% python3 -q
>>> import numpy as np
>>> np.set_printoptions(precision=3, suppress=True, linewidth=140)
>>> m1 = np.load("layer0.npy")
>>> print(m1)
[[ 1.48 -0.5  -1.14  0.96 -3.   -0.42 -0.54]
 [ 4.34 -0.85 -4.37  2.88 -9.1  -2.41 -1.67]
 [-0.2  -0.98  1.9  -0.24  0.92  2.06  0.22]
 [ 0.1  -0.08  0.    0.06 -0.18  0.06 -0.03]]
>>> print(np.unique(m1.round(6), axis=0).shape)
(4, 7)
>>> print(np.linalg.lstsq(m1[:-1].T, m1[-1])[2])
2
>>> print(np.abs(np.diag(np.linalg.qr(m1)[1])) > 1e-9)
[ True  True False False]
>>> print([round(float(x), 3) for x in np.linalg.svd(m1, compute_uv=False)[:3]])
[12.492, 2.509, 0.0]
>>> rng = np.random.default_rng(142)
>>> M2 = m1 + rng.integers(-2, 3, (4, 2)) @ rng.integers(-2, 3, (2, 7))
>>> print(M2)
[[ 7.48 -0.5   0.86 -1.04  1.   -0.42  3.46]
 [ 6.34  1.15 -2.37  4.88 -9.1  -4.41 -1.67]
 [-1.2  -1.98  0.9  -1.24  0.92  3.06  0.22]
 [-3.9  -1.08 -2.    0.06 -2.18  1.06 -2.03]]
>>> print(np.linalg.matrix_rank(M2 - m1, tol=1e-8))
2
>>> U, s, vt = np.linalg.svd(m1)
>>> vecs = vt[:(s > 1e-8).sum()]
>>> x = m1[3] + -3 * m1[1] + rng.integers(2) * np.eye(7)[5]
>>> print(x)
[-12.92   2.47  13.11  -8.58  27.12   7.29   4.98]
>>> print(np.allclose(vecs.T @ vecs @ x, x))
True
>>> print(np.linalg.matrix_rank(np.vstack([m1, x])))
2
>>> M2 = np.array([[-2, 1], [3, 1], [-1, -1]])
>>> K = np.kron(np.eye(3, dtype=int), M2)
>>> print(K)
[[-2  1  0  0  0  0]
 [ 3  1  0  0  0  0]
 [-1 -1  0  0  0  0]
 [ 0  0 -2  1  0  0]
 [ 0  0  3  1  0  0]
 [ 0  0 -1 -1  0  0]
 [ 0  0  0  0 -2  1]
 [ 0  0  0  0  3  1]
 [ 0  0  0  0 -1 -1]]
>>> z = rng.permutation(6)
>>> M2 = K[:, z] * rng.choice([-1, 1], 6)
>>> print(M2)
[[ 0  0 -2  0 -1  0]
 [ 0  0  3  0 -1  0]
 [ 0  0 -1  0  1  0]
 [ 2  1  0  0  0  0]
 [-3  1  0  0  0  0]
 [ 1 -1  0  0  0  0]
 [ 0  0  0 -2  0  1]
 [ 0  0  0  3  0  1]
 [ 0  0  0 -1  0 -1]]
>>> U, _, vt = np.linalg.svd(K.T @ M2)
>>> print(z)
[2 3 0 4 1 5]
>>> J = np.arange(100).reshape(10, 10) + -1
>>> print(J)
[[-1  0  1  2  3  4  5  6  7  8]
 [ 9 10 11 12 13 14 15 16 17 18]
 [19 20 21 22 23 24 25 26 27 28]
 [29 30 31 32 33 34 35 36 37 38]
 [39 40 41 42 43 44 45 46 47 48]
 [49 50 51 52 53 54 55 56 57 58]
 [59 60 61 62 63 64 65 66 67 68]
 [69 70 71 72 73 74 75 76 77 78]
 [79 80 81 82 83 84 85 86 87 88]
 [89 90 91 92 93 94 95 96 97 98]]
>>> def softmax(z):
...     e = np.exp(z - z.max(axis=-1, keepdims=True))
...     return e / e.sum(axis=-1, keepdims=True)
... 
>>> print(np.round(softmax(J[8]), 3) + 0)
[0.    0.    0.001 0.002 0.004 0.012 0.031 0.086 0.233 0.632]
>>> att = J @ J.T / np.sqrt(10)
>>> print(softmax(att).round(6).argmax(axis=1))
[9 9 9 9 9 9 9 9 9 9]
>>> print(softmax(att)[8] @ J)
[89. 90. 91. 92. 93. 94. 95. 96. 97. 98.]
>>> U, s, vt = np.linalg.svd(J)
>>> vecs = vt[:(s > 1e-8).sum()]
>>> x = J[3] + 4 * J[8] + rng.integers(2) * np.eye(10)[1]
>>> print(x)
[345. 350. 355. 360. 365. 370. 375. 380. 385. 390.]
>>> print(np.linalg.matrix_rank(np.vstack([J, x])))
2
>>> print(round(float(np.linalg.norm(x - vecs.T @ vecs @ x)), 3))
0.0
>>> print(np.diag(vecs.T @ vecs))
[0.345 0.248 0.176 0.127 0.103 0.103 0.127 0.176 0.248 0.345]
>>> U, s, vt = np.linalg.svd(J)
>>> print(np.argmax(s[:-1] / (s[1:] + 1e-6)) + 1)
2
>>> M2 = U[:, :2] @ np.diag(s[:2]) @ vt[:2]
>>> print(np.round(np.linalg.norm(J - M2) / np.linalg.norm(J), 3))
0.0
>>> A = np.minimum.outer(np.arange(1, 6), np.arange(1, 6)) * 4
>>> print(A)
[[ 4  4  4  4  4]
 [ 4  8  8  8  8]
 [ 4  8 12 12 12]
 [ 4  8 12 16 16]
 [ 4  8 12 16 20]]
>>> P = K @ np.linalg.solve(K.T @ K, K.T)
>>> print(np.round(np.trace(P), 3))
6.0
>>> print(np.allclose(P @ P, P))
True
>>> feats = np.load("dump.npy")
>>> print(feats)
[[ 2  3  4  5  6  7  8  9 10 11]
 [12 13 14 15 16 17 18 19 20 21]
 [22 23 24 25 26 27 28 29 30 31]
 [32 33 34 35 36 37 38 39 40 41]
 [42 43 44 45 46 47 48 49 50 51]
 [52 53 54 55 56 57 58 59 60 61]
 [62 63 64 65 66 67 68 69 70 71]
 [72 73 74 75 76 77 78 79 80 81]
 [82 83 84 85 86 87 88 89 90 91]]
>>> U, s, vt = np.linalg.svd(feats)
>>> print(np.argmax(s[:-1] / (s[1:] + 1e-6)) + 1)
2
>>> print(s.round(3) + 0)
[505.144  13.213   0.      0.      0.      0.      0.      0.      0.   ]
>>> M2 = U[:, :2] @ np.diag(s[:2]) @ vt[:2]
>>> print(np.linalg.matrix_rank(M2))
2
>>> print(np.linalg.matrix_rank(feats, rtol=0.05))
1
>>> print(np.round(np.linalg.norm(feats - M2) / np.linalg.norm(feats), 3))
0.0
>>> print(np.round(np.linalg.norm(feats - M2, 2), 3), np.round(s[2], 3))
0.0 0.0
